>>> import numpy as np
>>> np.set_printoptions(suppress=True, linewidth=160)
>>> def tidy(a):
...     return np.round(a, 1) + 0
... 
>>> E = np.vander(np.arange(5) - 1, 3, increasing=True)
>>> E
array([[ 1, -1,  1],
       [ 1,  0,  0],
       [ 1,  1,  1],
       [ 1,  2,  4],
       [ 1,  3,  9]])
>>> q, R = np.linalg.qr(E)
>>> np.allclose(R.T @ R, E.T @ E)
True
>>> W = np.array([[-1, 2, 0, 0, 1, -2], [0, 2, 0, 0, 1, -2], [1, 2, 2, -2, -2, -2]])
>>> c = np.array([-2, 7, -2, 2, -6, -5])
>>> hid = np.maximum(E @ W + c, 0)
>>> np.linalg.matrix_rank(hid)
np.int64(4)
>>> hid
array([[ 0,  9,  0,  0,  0,  0],
       [ 0,  9,  0,  2,  0,  0],
       [ 0, 13,  0,  0,  0,  0],
       [ 1, 21,  6,  0,  0,  0],
       [ 6, 33, 16,  0,  0,  0]])
>>> basis = np.array([[3, 3, 0], [0, 1, 2], [1, 0, 0], [2, 1, 0], [0, 2, 1], [3, 3, 3]])
>>> W @ basis
array([[-9, -5, -1],
       [-6, -2, -1],
       [-5, -7, -4]])
>>> r0, v = E[1], E[4]
>>> r0 @ r0
np.int64(1)
>>> pr = (r0 @ v) / (r0 @ r0) * r0
>>> np.linalg.matrix_rank(np.outer(r0, v))
np.int64(1)
>>> (v - pr) @ r0
np.float64(0.0)
>>> tidy(np.linalg.norm(r0 + v) ** 2 + np.linalg.norm(r0 - v) ** 2)
np.float64(184.0)
>>> Uu, sigma, Vh = np.linalg.svd(E, full_matrices=False)
>>> tidy(Uu.T @ E @ Vh.T)
array([[10.7,  0. ,  0. ],
       [ 0. ,  1.7,  0. ],
       [ 0. ,  0. ,  1.4]])
>>> (sigma > 1e-8).sum()
np.int64(3)
>>> tidy(Vh @ Vh.T)
array([[1., 0., 0.],
       [0., 1., 0.],
       [0., 0., 1.]])
>>> tidy(np.sqrt((sigma ** 2).sum())), tidy(np.linalg.norm(E))
(np.float64(10.9), np.float64(10.9))
>>> A2 = E[0, 0] * E[1:] - np.outer(E[1:, 0], E[0])
>>> A2
array([[ 0,  1, -1],
       [ 0,  2,  0],
       [ 0,  3,  3],
       [ 0,  4,  8]])
>>> E[:, 0] / E[0, 0]
array([1., 1., 1., 1., 1.])
>>> np.flatnonzero(~A2.round(6).any(axis=1))
array([], dtype=int64)
>>> data = np.loadtxt("run10.csv", delimiter=",")
>>> data
array([[ 0.,  1.,  0., -1.,  2.],
       [-1.,  0.,  0.,  4., -5.],
       [ 0.,  0.,  0.,  2.,  7.],
       [ 1., -4., -2.,  0.,  0.],
       [-2.,  5., -7.,  0.,  0.]])
>>> r = np.linalg.matrix_rank(data)
>>> r
np.int64(4)
>>> N = np.linalg.svd(data)[2][r:].T
>>> [int(np.linalg.matrix_rank(np.delete(data, i, axis=0))) for i in range(5)]
[4, 4, 4, 4, 4]
>>> tidy(N[:, 0] / N[np.abs(N[:, 0]).round(6).argmax(), 0])
array([ 1. ,  0.3, -0.1,  0.2, -0.1])
>>> tidy(data @ N)
array([[0.],
       [0.],
       [0.],
       [0.],
       [0.]])
>>> np.allclose(data @ N, 0)
True
>>> np.linalg.matrix_rank(data.T @ data), np.linalg.matrix_rank(data @ data.T)
(np.int64(4), np.int64(4))
>>> tidy(N @ N.T)
array([[ 0.9,  0.3, -0.1,  0.2,  0. ],
       [ 0.3,  0.1,  0. ,  0. ,  0. ],
       [-0.1,  0. ,  0. ,  0. ,  0. ],
       [ 0.2,  0. ,  0. ,  0. ,  0. ],
       [ 0. ,  0. ,  0. ,  0. ,  0. ]])
>>> np.abs(np.diag(np.linalg.qr(data)[1])) > 1e-9
array([ True,  True,  True,  True, False])
>>> tidy(data @ np.linalg.pinv(data) @ data)
array([[ 0.,  1.,  0., -1.,  2.],
       [-1.,  0.,  0.,  4., -5.],
       [ 0.,  0.,  0.,  2.,  7.],
       [ 1., -4., -2.,  0.,  0.],
       [-2.,  5., -7.,  0.,  0.]])
>>> np.unique(data.round(6), axis=0).shape
(5, 5)
>>> np.allclose(data[:-1].T @ np.linalg.lstsq(data[:-1].T, data[-1])[0], data[-1])
True
>>> tidy(np.trace(np.linalg.pinv(data) @ data))
np.float64(4.0)
>>> Uu, sigma, Vh = np.linalg.svd(data)
>>> tidy(sigma)
array([8.9, 8.9, 4.5, 4.5, 0. ])
>>> A2 = Uu[:, :4] @ np.diag(sigma[:4]) @ Vh[:4]
>>> tidy(np.linalg.norm(data - A2, 2)), tidy(sigma[4])
(np.float64(0.0), np.float64(0.0))
>>> tidy(np.linalg.norm(data - A2) / np.linalg.norm(data))
np.float64(0.0)
>>> vec = np.array([0, 1, 1, 2, 1])
>>> tidy(np.linalg.det(data))
np.float64(0.0)
>>> q = np.linalg.solve(np.eye(5) - data, np.eye(5) + data)
>>> tidy(q @ q.T)
array([[1., 0., 0., 0., 0.],
       [0., 1., 0., 0., 0.],
       [0., 0., 1., 0., 0.],
       [0., 0., 0., 1., 0.],
       [0., 0., 0., 0., 1.]])
>>> Uu, sigma, Vh = np.linalg.svd(data)
>>> V = Vh[:(sigma > 1e-8).sum()]
>>> rng = np.random.default_rng(9007)
>>> vec = data[3] + 4 * data[2] + rng.integers(2) * np.eye(5)[3]
>>> vec
array([ 1., -4., -2.,  9., 28.])
>>> tidy(np.linalg.norm(vec - V.T @ V @ vec))
np.float64(0.2)
>>> np.linalg.matrix_rank(np.vstack([data, vec]))
np.int64(5)
